In [1]: import numpy as np

In [2]: np.set_printoptions(precision=2, suppress=True, linewidth=200)

In [3]: rd = lambda a: np.round(a, 2) + 0

In [4]: J = np.load("dump.npy")

In [5]: J
Out[5]: 
array([[-0.21, -0.88, -1.13],
       [ 0.23,  0.9 ,  1.11],
       [ 0.39,  1.81,  2.23],
       [-0.44, -1.77, -2.22],
       [ 0.41,  1.8 ,  2.17],
       [ 0.02, -0.01,  0.03],
       [-0.01, -0.05, -0.01],
       [-0.43, -1.8 , -2.2 ],
       [-0.22, -0.87, -1.07],
       [ 0.05,  0.03,  0.  ]])

In [6]: proj = J @ np.linalg.solve(J.T @ J, J.T)

In [7]: rd(np.linalg.eigvalsh(proj))
Out[7]: array([0., 0., 0., 0., 0., 0., 0., 1., 1., 1.])

In [8]: np.argsort(-np.linalg.norm(J, axis=0).round(6), kind="stable")[:3]
Out[8]: array([2, 1, 0])

In [9]: rd(np.abs(np.linalg.svd(J)[2][-1]))
Out[9]: array([0.68, 0.62, 0.38])

In [10]: np.linalg.cond(J) > 100
Out[10]: np.False_

In [11]: rd(np.linalg.norm(J, 2) / np.linalg.norm(J))
Out[11]: np.float64(1.0)

In [12]: t = np.radians(60)

In [13]: Rm = np.eye(3)

In [14]: Rm[1, 1] = Rm[2, 2] = np.cos(t)

In [15]: Rm[1, 2], Rm[2, 1] = -np.sin(t), np.sin(t)

In [16]: print(rd(Rm))
[[ 1.    0.    0.  ]
 [ 0.    0.5  -0.87]
 [ 0.    0.87  0.5 ]]

In [17]: B = J @ Rm.T

In [18]: np.allclose(J @ J.T, B @ B.T)
Out[18]: True

In [19]: print(rd(np.abs(B - J).max(axis=0)))
[0.   2.84 0.47]

In [20]: rd(np.linalg.svd(J, compute_uv=False)), rd(np.linalg.svd(B, compute_uv=False))
Out[20]: (array([6.26, 0.07, 0.07]), array([6.26, 0.07, 0.07]))

In [21]: rd(np.linalg.det(Rm)), np.trace(Rm)
Out[21]: (np.float64(1.0), np.float64(2.0))

In [22]: cov = np.cov(J, rowvar=False)

In [23]: rd(np.corrcoef(J.T))
Out[23]: 
array([[1., 1., 1.],
       [1., 1., 1.],
       [1., 1., 1.]])

In [24]: rd(np.median(J, axis=0))
Out[24]: array([ 0.  , -0.03,  0.  ])

In [25]: rd(np.corrcoef(J[:, 2], J[:, 0])[0, 1])
Out[25]: np.float64(1.0)

In [26]: feats = np.array([[0.0, 0.0, -1.0], [0.0, 0.0, -8.0], [-1.0, -8.0, 0.0]])

In [27]: evals, vecs = np.linalg.eigh(feats)

In [28]: rd(evals.sum()), np.trace(feats)
Out[28]: (np.float64(0.0), np.float64(0.0))

In [29]: rd(vecs @ np.diag(evals) @ vecs.T)
Out[29]: 
array([[ 0.,  0., -1.],
       [ 0.,  0., -8.],
       [-1., -8.,  0.]])

In [30]: rd(np.abs(vecs[:, -1]))
Out[30]: array([0.09, 0.7 , 0.71])

In [31]: rd(np.linalg.svd(feats, compute_uv=False))
Out[31]: array([8.06, 8.06, 0.  ])

In [32]: B = feats / np.linalg.norm(feats, axis=1, keepdims=True)

In [33]: cov = B @ B.T

In [34]: rd(cov)
Out[34]: 
array([[1., 1., 0.],
       [1., 1., 0.],
       [0., 0., 1.]])

In [35]: cov[0]
Out[35]: array([1., 1., 0.])

In [36]: print((np.abs(cov) > 0.9).astype(int))
[[1 1 0]
 [1 1 0]
 [0 0 1]]

In [37]: print(rd(np.linalg.norm(B, axis=1)))
[1. 1. 1.]

In [38]: (cov - 2 * np.eye(3)).round(6).argmax(axis=1)
Out[38]: array([1, 0, 0])

In [39]: W0 = np.load("case12.npy")

In [40]: rd(W0)
Out[40]: 
array([[-4.37,  0.34, -2.4 ],
       [ 4.87,  0.07,  1.15],
       [-0.16,  1.42, -4.79],
       [ 4.6 ,  0.91, -1.74],
       [-4.63,  0.17, -1.89],
       [ 3.78,  1.23, -3.03],
       [-3.73, -1.24,  3.08],
       [ 1.13, -1.31,  4.69],
       [ 4.48, -0.28,  2.21],
       [-0.83,  1.35, -4.74],
       [ 4.02,  1.17, -2.74],
       [-4.94, -0.2 , -0.74],
       [-2.08, -1.47,  4.3 ],
       [ 3.09,  1.37, -3.68],
       [-4.81,  0.  , -1.36],
       [ 4.86,  0.06,  1.19],
       [-1.15, -1.49,  4.63],
       [-4.9 , -0.65,  0.77],
       [ 4.81,  0.76, -1.15],
       [ 3.45, -0.76,  3.54],
       [-4.56,  0.22, -2.04]])

In [41]: cov = np.cov(W0, rowvar=False)

In [42]: np.argsort(-W0.std(axis=0).round(6), kind="stable")
Out[42]: array([0, 2, 1])

In [43]: rd(cov)
Out[43]: 
array([[15.88,  1.27,  0.29],
       [ 1.27,  0.94, -2.78],
       [ 0.29, -2.78,  9.35]])

In [44]: rd(np.polyfit(W0[:, 0], W0[:, 2], 1))
Out[44]: array([ 0.02, -0.23])

In [45]: cov.shape
Out[45]: (3, 3)

In [46]: rd(W0.std(axis=0))
Out[46]: array([3.89, 0.95, 2.98])

In [47]: U, sigma, Vh = np.linalg.svd(W0)

In [48]: vecs = Vh[:(sigma > 1e-8).sum()]

In [49]: rng = np.random.default_rng(5130)

In [50]: vec = W0[14] + -1 * W0[6] + rng.integers(2) * np.eye(3)[2]

In [51]: rd(vec)
Out[51]: array([-1.08,  1.24, -3.44])

In [52]: print(rd(np.linalg.norm(vec - vecs.T @ vecs @ vec)))
0.29

In [53]: print(rd(np.diag(vecs.T @ vecs)))
[0.99 0.09 0.92]

In [54]: rd(np.linalg.norm(W0))
Out[54]: np.float64(22.91)

In [55]: np.unravel_index(np.abs(W0).argmax(), W0.shape)
Out[55]: (np.int64(11), np.int64(0))

In [56]: print(np.linalg.matrix_rank(W0))
2

In [57]: rd(W0.mean(axis=0))
Out[57]: array([ 0.14,  0.08, -0.23])

In [58]: F = np.load("block0.npy")

In [59]: F
Out[59]: 
array([[-4.69,  0.15,  1.73],
       [-0.88, -4.92,  0.05],
       [ 1.47, -1.78,  4.43],
       [-0.02, -1.9 , -4.63],
       [-0.08, -0.85,  4.93],
       [-1.21,  4.46,  1.91],
       [-3.27,  1.41, -3.51],
       [-2.11,  0.41, -4.51],
       [-0.35,  1.48,  4.76],
       [-2.63, -3.74,  2.03]])

In [60]: vec = np.array([0, 2, -1])

In [61]: y = F @ vec

In [62]: rd(np.linalg.solve(F.T @ F, F.T @ y))
Out[62]: array([ 0.,  2., -1.])

In [63]: rd(np.linalg.pinv(F) @ F)
Out[63]: 
array([[1., 0., 0.],
       [0., 1., 0.],
       [0., 0., 1.]])

In [64]: y = y + 0.02 * rng.normal(size=10)

In [65]: rd(y)
Out[65]: array([-1.43, -9.89, -7.95,  0.82, -6.61,  7.  ,  6.34,  5.33, -1.79, -9.5 ])

In [66]: b, *_ = np.linalg.lstsq(F, y)

In [67]: rd(b)
Out[67]: array([ 0.,  2., -1.])

In [68]: z = rng.permutation(3)

In [69]: B = F[:, z] * rng.choice([-1, 1], 3)

In [70]: print(B)
[[ 4.69  1.73 -0.15]
 [ 0.88  0.05  4.92]
 [-1.47  4.43  1.78]
 [ 0.02 -4.63  1.9 ]
 [ 0.08  4.93  0.85]
 [ 1.21  1.91 -4.46]
 [ 3.27 -3.51 -1.41]
 [ 2.11 -4.51 -0.41]
 [ 0.35  4.76 -1.48]
 [ 2.63  2.03  3.74]]

In [71]: U, _, Vh = np.linalg.svd(F.T @ B)

In [72]: rd(U @ Vh)
Out[72]: 
array([[-1.,  0.,  0.],
       [ 0.,  0., -1.],
       [ 0.,  1.,  0.]])

In [73]: z
Out[73]: array([0, 2, 1])

In [74]: Xc = (F - F.mean(axis=0)) / F.std(axis=0)

In [75]: Xc.std(axis=0)
Out[75]: array([1., 1., 1.])

In [76]: b = np.linalg.lstsq(np.delete(Xc, 2, axis=1), Xc[:, 2])[0]

In [77]: np.abs(b).argmax()
Out[77]: np.int64(0)

In [78]: rd(1 - np.var(Xc[:, 2] - np.delete(Xc, 2, axis=1) @ b))
Out[78]: np.float64(0.11)

In [79]: proj = F @ np.linalg.solve(F.T @ F, F.T)

In [80]: np.allclose(proj @ proj, proj)
Out[80]: True

In [81]: data = np.array([[-3, -3, -4, 5], [3, 2, 4, -3], [3, -3, -2, -1]])

In [82]: data
Out[82]: 
array([[-3, -3, -4,  5],
       [ 3,  2,  4, -3],
       [ 3, -3, -2, -1]])

In [83]: data @ data
---------------------------------------------------------------------------
ValueError                                Traceback (most recent call last)
Cell In[83], line 1
----> 1 data @ data

ValueError: matmul: Input operand 1 has a mismatch in its core dimension 0, with gufunc signature (n?,k),(k,m?)->(n?,m?) (size 3 is different from 4)

In [84]: cov = data.T @ data

In [85]: rd(np.linalg.svd(data, compute_uv=False) ** 2)
Out[85]: array([95.86, 22.83,  1.31])

In [86]: cov
Out[86]: 
array([[ 27,   6,  18, -27],
       [  6,  22,  26, -18],
       [ 18,  26,  36, -30],
       [-27, -18, -30,  35]])

In [87]: (data @ data.T).shape
Out[87]: (3, 3)

In [88]: evals, vecs = np.linalg.eigh(cov)

In [89]: vec = np.array([-2, -3, 3, -1])

In [90]: rd(vec @ cov @ vec / (vec @ vec)), rd(evals[0]), rd(evals[-1])
Out[90]: (np.float64(0.74), np.float64(0.0), np.float64(95.86))

In [91]: rd(vecs * np.abs(evals) @ vecs.T)
Out[91]: 
array([[ 27.,   6.,  18., -27.],
       [  6.,  22.,  26., -18.],
       [ 18.,  26.,  36., -30.],
       [-27., -18., -30.,  35.]])

In [92]: vec @ cov @ vec
Out[92]: np.int64(17)
